% python3 -q
>>> import numpy as np
>>> np.set_printoptions(suppress=True, linewidth=100)
>>> F = np.load("run1.npy")
>>> F
array([[ 5,  0,  7, -6],
       [-5,  4,  7, -1],
       [-2, -1,  2, -2],
       [-2, -1,  2, -2],
       [-2, -1,  2, -2],
       [-9, -1,  0,  5],
       [-9, -1,  0,  5],
       [ 3, -1,  9, -8],
       [ 0,  0,  0,  0],
       [-5,  4,  7, -1],
       [-2, -1,  2, -2],
       [-2, -1,  2, -2],
       [ 0,  4, 14, -7],
       [-6, -6, -5,  4]])
>>> labels = F[:, 0] > np.median(F[:, 0])
>>> u = F[labels].mean(axis=0) - F[~labels].mean(axis=0)
>>> np.round((((F - F.mean(axis=0)) @ u > 0) == labels).mean(), 2)
np.float64(0.79)
>>> np.argsort(-np.abs(u).round(6), kind="stable")
array([0, 2, 3, 1])
>>> np.round(np.linalg.norm(F, 2), 2)
np.float64(26.27)
>>> round(float(np.linalg.norm(F, 1)), 2), round(np.linalg.norm(F, np.inf), 2)
(59.0, np.float64(25.0))
>>> np.round(np.linalg.norm(F[4] - F[2]), 2)
np.float64(0.0)
>>> np.round(np.linalg.norm(F, axis=0), 2)
array([17.38,  9.59, 21.66, 15.39])
>>> np.linalg.norm(F, axis=1).argmax()
np.int64(12)
>>> np.round(np.linalg.norm(F, axis=1), 2)
array([10.49,  9.54,  3.61,  3.61,  3.61, 10.34, 10.34, 12.45,  0.  ,  9.54,  3.61,  3.61, 16.16,
       10.63])
>>> np.round(np.linalg.norm(F, "nuc"), 2)
np.float64(55.37)
>>> np.round(np.linalg.norm(F) ** 2 / np.linalg.norm(F, 2) ** 2, 2)
np.float64(1.59)
>>> t3 = np.stack([F, 4 * F, F[::-1]])
>>> np.round(np.linalg.norm(t3, axis=(1, 2)), 2)
array([ 33.17, 132.66,  33.17])
>>> t3.sum(axis=0)
array([[ 19,  -6,  30, -26],
       [-25,  24,  49, -12],
       [-12,  -6,  12, -12],
       [-12,  -6,  12, -12],
       [-15,  -1,  17, -11],
       [-45,  -5,   0,  25],
       [-42,  -6,   9,  17],
       [  6,  -6,  45, -35],
       [ -9,  -1,   0,   5],
       [-27,  19,  37,  -7],
       [-12,  -6,  12, -12],
       [-12,  -6,  12, -12],
       [ -5,  24,  77, -36],
       [-25, -30, -18,  14]])
>>> (t3 @ F.T).shape
(3, 14, 14)
>>> np.einsum("bij,cij->bc", t3, t3)
array([[ 1100,  4400,    28],
       [ 4400, 17600,   112],
       [   28,   112,  1100]])
>>> np.linalg.matrix_rank(t3.reshape(3, -1))
np.int64(2)
>>> t3.shape
(3, 14, 4)
>>> Ac = F - F.mean(axis=0)
>>> left, sv, Vt = np.linalg.svd(Ac, full_matrices=False)
>>> np.linalg.matrix_rank(Ac)
np.int64(4)
>>> np.abs(Vt[0]).argmax()
np.int64(2)
>>> C = np.array([[0, 0, 2]])
>>> rng = np.random.default_rng(130432)
>>> mat = rng.normal(size=(26, 1)) @ C + np.array([5, 4, -4])
>>> mat.round(2)
array([[ 5.  ,  4.  , -3.72],
       [ 5.  ,  4.  , -6.43],
       [ 5.  ,  4.  , -1.1 ],
       [ 5.  ,  4.  , -1.38],
       [ 5.  ,  4.  , -3.81],
       [ 5.  ,  4.  , -3.76],
       [ 5.  ,  4.  , -0.93],
       [ 5.  ,  4.  , -3.94],
       [ 5.  ,  4.  , -2.75],
       [ 5.  ,  4.  , -5.47],
       [ 5.  ,  4.  , -4.98],
       [ 5.  ,  4.  , -4.65],
       [ 5.  ,  4.  , -3.76],
       [ 5.  ,  4.  , -2.91],
       [ 5.  ,  4.  , -3.82],
       [ 5.  ,  4.  , -5.92],
       [ 5.  ,  4.  ,  0.7 ],
       [ 5.  ,  4.  , -3.75],
       [ 5.  ,  4.  , -2.91],
       [ 5.  ,  4.  , -1.52],
       [ 5.  ,  4.  , -3.52],
       [ 5.  ,  4.  , -6.91],
       [ 5.  ,  4.  , -2.27],
       [ 5.  ,  4.  , -1.41],
       [ 5.  ,  4.  , -0.89],
       [ 5.  ,  4.  , -8.49]])
>>> # looks like rank 2
>>> np.argsort(-np.linalg.norm(mat, axis=0).round(6), kind="stable")[:3]
array([0, 2, 1])
>>> [round(float(x), 2) for x in np.linalg.svd(mat, compute_uv=False)[:3]]
[37.51, 9.19, 0.0]
>>> np.linalg.matrix_rank(mat, rtol=0.1)
np.int64(2)
>>> B = np.array([[0, -3, -3], [-4, 4, 3], [2, 0, -1]])
>>> np.linalg.matrix_rank(mat @ B)
np.int64(2)
>>> np.round(np.einsum("ij->j", mat), 2)
array([130.  , 104.  , -90.31])
>>> rank = np.linalg.matrix_rank(mat)
>>> rank
np.int64(2)
>>> null = np.linalg.svd(mat)[2][rank:].T
>>> [int(np.linalg.matrix_rank(mat[:i])) for i in range(1, len(mat) + 1)]
[1, 2, 2, 2, 2, 2, 2, 2, 2, 2, 2, 2, 2, 2, 2, 2, 2, 2, 2, 2, 2, 2, 2, 2, 2, 2]
>>> np.round(null[:, 0] / null[np.abs(null[:, 0]).round(6).argmax(), 0], 2) + 0
array([-0.8,  1. ,  0. ])
>>> np.round(null @ null.T, 2) + 0
array([[ 0.39, -0.49,  0.  ],
       [-0.49,  0.61,  0.  ],
       [ 0.  ,  0.  ,  0.  ]])
>>> t3 = np.stack([mat, 3 * mat, mat[::-1]])
>>> t3.shape
(3, 26, 3)
>>> (t3 @ mat.T).shape
(3, 26, 26)
>>> np.round(np.einsum("bij,cij->bc", t3, t3), 2)
array([[ 1491.04,  4473.11,  1384.37],
       [ 4473.11, 13419.32,  4153.1 ],
       [ 1384.37,  4153.1 ,  1491.04]])
>>> np.abs(np.diag(np.linalg.qr(mat)[1])) > 1e-9
array([ True, False,  True])
>>> round(float(np.trace(np.linalg.pinv(mat) @ mat)), 2)
2.0
>>> np.allclose(mat[:-1].T @ np.linalg.lstsq(mat[:-1].T, mat[-1])[0], mat[-1])
True
>>> A = np.loadtxt("x.csv", delimiter=",")
>>> A.round(2)
array([[ 0.99, -0.01,  0.08, -0.08,  0.07],
       [-0.01,  0.99,  0.08, -0.08,  0.07],
       [ 0.08,  0.08,  0.24,  0.76, -0.59],
       [-0.08, -0.08,  0.76,  0.24,  0.59],
       [ 0.07,  0.07, -0.59,  0.59,  0.54]])
>>> # keeps lengths
>>> Q, r_ = np.linalg.qr(A)
>>> np.round(np.trace(Q @ Q.T), 2)
np.float64(5.0)
>>> Q.round(2)
array([[-0.99,  0.01, -0.08, -0.08,  0.07],
       [ 0.01, -0.99, -0.08, -0.08,  0.07],
       [-0.08, -0.08, -0.24,  0.76, -0.59],
       [ 0.08,  0.08, -0.76,  0.24,  0.59],
       [-0.07, -0.07,  0.59,  0.59,  0.54]])
>>> X = np.array([[-0.8, -1.1, 1.1, 0.6, 0.6, 0.2],
...     [0.4, -1.4, -0.7, 0.5, 1.5, -0.4],
...     [-1.2, 1.9, -1.1, 0.2, -0.5, -2.1]])
>>> X[2] = X[0] + 0.02 * rng.normal(size=6)
>>> X.round(2)
array([[-0.8 , -1.1 ,  1.1 ,  0.6 ,  0.6 ,  0.2 ],
       [ 0.4 , -1.4 , -0.7 ,  0.5 ,  1.5 , -0.4 ],
       [-0.82, -1.08,  1.1 ,  0.6 ,  0.63,  0.15]])
>>> B = X / np.linalg.norm(X, axis=1, keepdims=True)
>>> cov = B @ B.T
>>> (np.abs(cov) > 0.9).astype(int)
array([[1, 0, 1],
       [0, 1, 0],
       [1, 0, 1]])
>>> cov.round(2)
array([[1.  , 0.35, 1.  ],
       [0.35, 1.  , 0.36],
       [1.  , 0.36, 1.  ]])
>>> np.round(np.linalg.norm(B, axis=1), 2)
array([1., 1., 1.])
>>> W0 = np.array([[2, 2, 5, 5, 2], [0, 4, 3, 2, 4], [3, 0, 2, 1, 0], [0, 2, 4, 2, 0]]) * (rng.random((4, 5)) < 0.3)
>>> W0
array([[0, 0, 0, 0, 2],
       [0, 0, 0, 2, 0],
       [3, 0, 0, 0, 0],
       [0, 0, 4, 0, 0]])
>>> w1 = np.array([[3, -1, 1, 2, 1],
...     [2, 0, -3, 1, 2],
...     [-1, -3, 1, 1, -1],
...     [3, -2, -1, -2, 3],
...     [0, -1, -3, 0, 1]])
>>> b = np.array([5, 6, 9, 0, 6])
>>> H = np.maximum(W0 @ w1 + b, 0)
>>> H
array([[ 5,  4,  3,  0,  8],
       [11,  2,  7,  0, 12],
       [14,  3, 12,  6,  9],
       [ 1,  0, 13,  4,  2]])
>>> np.linalg.matrix_rank(H)
np.int64(4)
>>> C = np.array([[-1, 5], [-5, 5], [1, 3], [-1, 4], [-1, -4]])
>>> H @ C
array([[-30,  22],
       [-26,  38],
       [-32, 109],
       [  6,  52]])
>>> (H @ C).round(6).argmax(axis=1)
array([1, 1, 1, 1])
>>> w1 @ C
array([[  0,  17],
       [ -8,  -3],
       [ 17,  -9],
       [  5, -18],
       [  1, -18]])
>>> m1 = np.load("layer16.npy")
>>> m1
array([[0, 1, 1, 1],
       [1, 0, 0, 0],
       [1, 0, 0, 1],
       [1, 0, 1, 0]])
>>> # symmetric, so the eigenvalues are real
>>> round(np.linalg.eigvalsh(m1).min(), 2)
np.float64(-1.48)
>>> [round(float(np.linalg.det(m1[:i, :i])), 2) + 0 for i in range(1, 5)]
[0.0, -1.0, 0.0, 1.0]
>>> M = np.loadtxt("dump.csv", delimiter=",")
>>> M.round(2)
array([[0.2 , 0.2 , 0.07, 0.34],
       [0.2 , 0.2 , 0.07, 0.34],
       [0.07, 0.07, 0.02, 0.11],
       [0.34, 0.34, 0.11, 0.57]])
>>> round(np.linalg.eigvals(M).sum().real, 2)
np.float64(1.0)
>>> round(np.linalg.det(2 * M), 2), round(float(np.linalg.det(M)), 2)
(np.float64(0.0), 0.0)
>>> np.round(np.poly(M), 2) + 0
array([ 1., -1.,  0.,  0.,  0.])
>>> vals, evecs = np.linalg.eigh(M)
>>> x0 = np.array([0, -3, -3, -3])
>>> np.round(evecs * np.maximum(vals, 0) @ evecs.T, 2)
array([[0.2 , 0.2 , 0.07, 0.34],
       [0.2 , 0.2 , 0.07, 0.34],
       [0.07, 0.07, 0.02, 0.11],
       [0.34, 0.34, 0.11, 0.57]])
>>> round(float(np.abs(M).sum(axis=1).max()), 2), np.abs(vals).max()
(1.36, np.float64(1.0))
>>> np.round(x0 @ M @ x0, 2)
np.float64(16.57)
>>> np.round(np.trace(np.linalg.pinv(M) @ M), 2)
np.float64(1.0)
>>> np.allclose(M[:-1].T @ np.linalg.lstsq(M[:-1].T, M[-1])[0], M[-1])
True
>>> left, sv, Vt = np.linalg.svd(M)
>>> np.argmax(sv[:-1] / (sv[1:] + 1e-6)) + 1
np.int64(1)
>>> sv.round(2) + 0
array([1., 0., 0., 0.])
>>> B = left[:, :1] @ np.diag(sv[:1]) @ Vt[:1]
>>> round(float(np.abs(M - B).max()), 2)
0.0
>>> np.linalg.matrix_rank(B)
np.int64(1)
>>> np.round(np.linalg.norm(M - B) / np.linalg.norm(M), 2)
np.float64(0.0)
>>> np.linalg.matrix_rank(M, rtol=0.05)
np.int64(1)
>>> rank = np.linalg.matrix_rank(M)
>>> rank
np.int64(1)
>>> null = np.linalg.svd(M)[2][rank:].T
>>> [int(np.linalg.matrix_rank(M[:, :j + 1])) for j in range(4)]
[1, 1, 1, 1]
>>> np.allclose(M @ null, 0)
True
>>> np.linalg.matrix_rank(M.T @ M), np.linalg.matrix_rank(M @ M.T)
(np.int64(1), np.int64(1))
>>> null.shape
(4, 3)
>>> arr = np.tanh(np.array([[-0.9, 1.3],
...     [0.2, 0.1],
...     [0.1, -0.1],
...     [0.3, -0.8],
...     [-1.6, 0.9],
...     [-0.5, 0.3],
...     [-1.0, 1.0],
...     [0.9, -0.4],
...     [0.3, 0.7],
...     [0.0, -0.8],
...     [0.2, 1.0],
...     [0.0, -0.7],
...     [0.5, -0.1],
...     [-0.7, -0.8],
...     [1.3, 0.2],
...     [-1.3, 1.1],
...     [-1.0, -1.4],
...     [-0.1, 0.7],
...     [-0.1, 0.5],
...     [-1.2, -0.4],
...     [-1.8, 1.2],
...     [-0.3, -1.0],
...     [-0.7, 1.4],
...     [1.3, 0.3]]) @ np.array([[0.5, -0.7, 0.9, -1.8], [-1.8, -0.2, -0.7, -1.5]]))
>>> arr.round(2)
array([[-0.99,  0.35, -0.94, -0.32],
       [-0.08, -0.16,  0.11, -0.47],
       [ 0.23, -0.05,  0.16, -0.03],
       [ 0.92, -0.05,  0.68,  0.58],
       [-0.98,  0.74, -0.97,  0.91],
       [-0.66,  0.28, -0.58,  0.42],
       [-0.98,  0.46, -0.92,  0.29],
       [ 0.82, -0.5 ,  0.8 , -0.77],
       [-0.8 , -0.34, -0.22, -0.92],
       [ 0.89,  0.16,  0.51,  0.83],
       [-0.94, -0.33, -0.48, -0.95],
       [ 0.85,  0.14,  0.45,  0.78],
       [ 0.41, -0.32,  0.48, -0.64],
       [ 0.8 ,  0.57, -0.07,  0.99],
       [ 0.28, -0.74,  0.77, -0.99],
       [-0.99,  0.6 , -0.96,  0.6 ],
       [ 0.97,  0.75,  0.08,  1.  ],
       [-0.86, -0.07, -0.52, -0.7 ],
       [-0.74, -0.03, -0.41, -0.52],
       [ 0.12,  0.73, -0.66,  0.99],
       [-1.  ,  0.77, -0.99,  0.89],
       [ 0.93,  0.39,  0.41,  0.97],
       [-0.99,  0.21, -0.92, -0.69],
       [ 0.11, -0.75,  0.74, -0.99]])
>>> Ac = arr - arr.mean(axis=0)
>>> left, sv, Vt = np.linalg.svd(Ac, full_matrices=False)
>>> (np.sign(left[:, 0]) == np.sign(left[0, 0])).astype(int)
array([1, 0, 0, 0, 1, 1, 1, 0, 1, 0, 1, 0, 0, 0, 0, 1, 0, 1, 1, 1, 1, 0, 1, 0])
>>> np.round(Ac.mean(axis=0), 2) + 0
array([0., 0., 0., 0.])
>>> np.round(Vt[0] * np.sign(Vt[0, np.abs(Vt[0]).argmax()]), 2)
array([ 0.78, -0.16,  0.6 ,  0.1 ])
